>>> import numpy as np
>>> from numpy import linalg as LA
>>> np.set_printoptions(precision=2, suppress=True, linewidth=120)
>>> def rd(a):
...     return np.round(a, 2) + 0
... 
>>> W0 = np.loadtxt("w.csv", delimiter=",")
>>> print(W0)
[[ 28.  -9.  -3.   8.]
 [  5.  46.   6.  -7.]
 [ -5.   7.  44.   0.]
 [  0.  -3.   7. 189.]]
>>> x0 = np.array([-3, -3, 2, 0])
>>> print(W0 @ np.ones(4))
[ 24.  50.  46. 193.]
>>> print((W0 @ x0).argmax())
2
>>> print(np.einsum("ij,j->i", W0, x0))
[ -63. -141.   82.   23.]
>>> x0 = np.array([0, -2, 0, -2])
>>> target = W0 @ x0
>>> print(target)
[   2.  -78.  -14. -372.]
>>> print(rd(LA.solve(W0.T, W0[3])))
[0. 0. 0. 1.]
>>> print(rd(LA.solve(W0, target + W0[:, 2])))
[ 0. -2.  1. -2.]
>>> print(rd(LA.solve(W0, 3 * target)))
[ 0. -6.  0. -6.]
>>> q, R = LA.qr(W0)
>>> print(rd(q.T @ q))
[[1. 0. 0. 0.]
 [0. 1. 0. 0.]
 [0. 0. 1. 0.]
 [0. 0. 0. 1.]]
>>> print(q.shape, R.shape)
(4, 4) (4, 4)
>>> print(rd(q @ R))
[[ 28.  -9.  -3.   8.]
 [  5.  46.   6.  -7.]
 [ -5.   7.  44.   0.]
 [  0.  -3.   7. 189.]]
>>> print(rd(R))
[[-28.88   1.97   9.49  -6.54]
 [  0.   -47.45 -12.04  19.98]
 [  0.     0.   -42.37 -36.81]
 [  0.     0.     0.   184.49]]
>>> print(rd(q))
[[-0.97  0.15 -0.19 -0.04]
 [-0.17 -0.98  0.1   0.08]
 [ 0.17 -0.14 -0.96 -0.17]
 [ 0.    0.06 -0.18  0.98]]
>>> print(rd(np.trace(q @ q.T)))
4.0
>>> print(np.allclose(R.T @ R, W0.T @ W0))
True
>>> B = np.array([[-1, -1, -3], [1, 3, 0], [3, -2, -2], [-3, 3, 0]])
>>> print(LA.matrix_rank(W0 @ B))
3
>>> print(W0 @ B)
[[ -70.  -25.  -78.]
 [  80.  100.  -27.]
 [ 144.  -62.  -73.]
 [-549.  544.  -14.]]
>>> B @ W0
Traceback (most recent call last):
  File "<python-input-27>", line 1, in <module>
    B @ W0
    ~~^~~~
ValueError: matmul: Input operand 1 has a mismatch in its core dimension 0, with gufunc signature (n?,k),(k,m?)->(n?,m?) (size 4 is different from 3)
>>> mat = np.load("out12.npy")
>>> print(mat)
[[ 1 -1  1 -1  1 -1  1 -1]
 [ 1  1  1  1 -1 -1 -1 -1]]
>>> ang = np.radians(72)
>>> R = np.eye(8)
>>> R[2, 2] = R[5, 5] = np.cos(ang)
>>> R[2, 5], R[5, 2] = -np.sin(ang), np.sin(ang)
>>> print(rd(R))
[[ 1.    0.    0.    0.    0.    0.    0.    0.  ]
 [ 0.    1.    0.    0.    0.    0.    0.    0.  ]
 [ 0.    0.    0.31  0.    0.   -0.95  0.    0.  ]
 [ 0.    0.    0.    1.    0.    0.    0.    0.  ]
 [ 0.    0.    0.    0.    1.    0.    0.    0.  ]
 [ 0.    0.    0.95  0.    0.    0.31  0.    0.  ]
 [ 0.    0.    0.    0.    0.    0.    1.    0.  ]
 [ 0.    0.    0.    0.    0.    0.    0.    1.  ]]
>>> B = mat @ R.T
>>> print(np.allclose(LA.norm(mat, axis=1), LA.norm(B, axis=1)))
True
>>> print(rd(np.abs(B - mat).max(axis=0)))
[0.   0.   0.26 0.   0.   1.64 0.   0.  ]
>>> print(rd(LA.det(R)), rd(np.trace(R)))
1.0 6.62
>>> W = np.array([[3, 0], [0, 2], [1, 1], [2, 2], [2, 1], [-3, 1], [0, -1], [-2, -2]])
>>> beta = np.array([2, 4])
>>> H = np.maximum(mat @ W + beta, 0)
>>> print(H)
[[11  2]
 [11 10]]
>>> print(LA.matrix_rank(H))
2
>>> basis = np.array([[2, 0, 1], [1, 1, 2]])
>>> print((H @ basis).round(6).argmax(axis=1))
[0 0]
>>> print(W @ basis)
[[ 6  0  3]
 [ 2  2  4]
 [ 3  1  3]
 [ 6  2  6]
 [ 5  1  4]
 [-5  1 -1]
 [-1 -1 -2]
 [-6 -2 -6]]
>>> U, s, Vh = LA.svd(mat, full_matrices=False)
>>> print(s / s[0])
[1. 1.]
>>> print(U.T @ U)
[[1. 0.]
 [0. 1.]]
>>> print(np.cumsum(s ** 2) / np.sum(s ** 2))
[0.5 1. ]
>>> print(rd(Vh @ Vh.T))
[[1. 0.]
 [0. 1.]]
>>> print((s > 1e-8).sum())
2
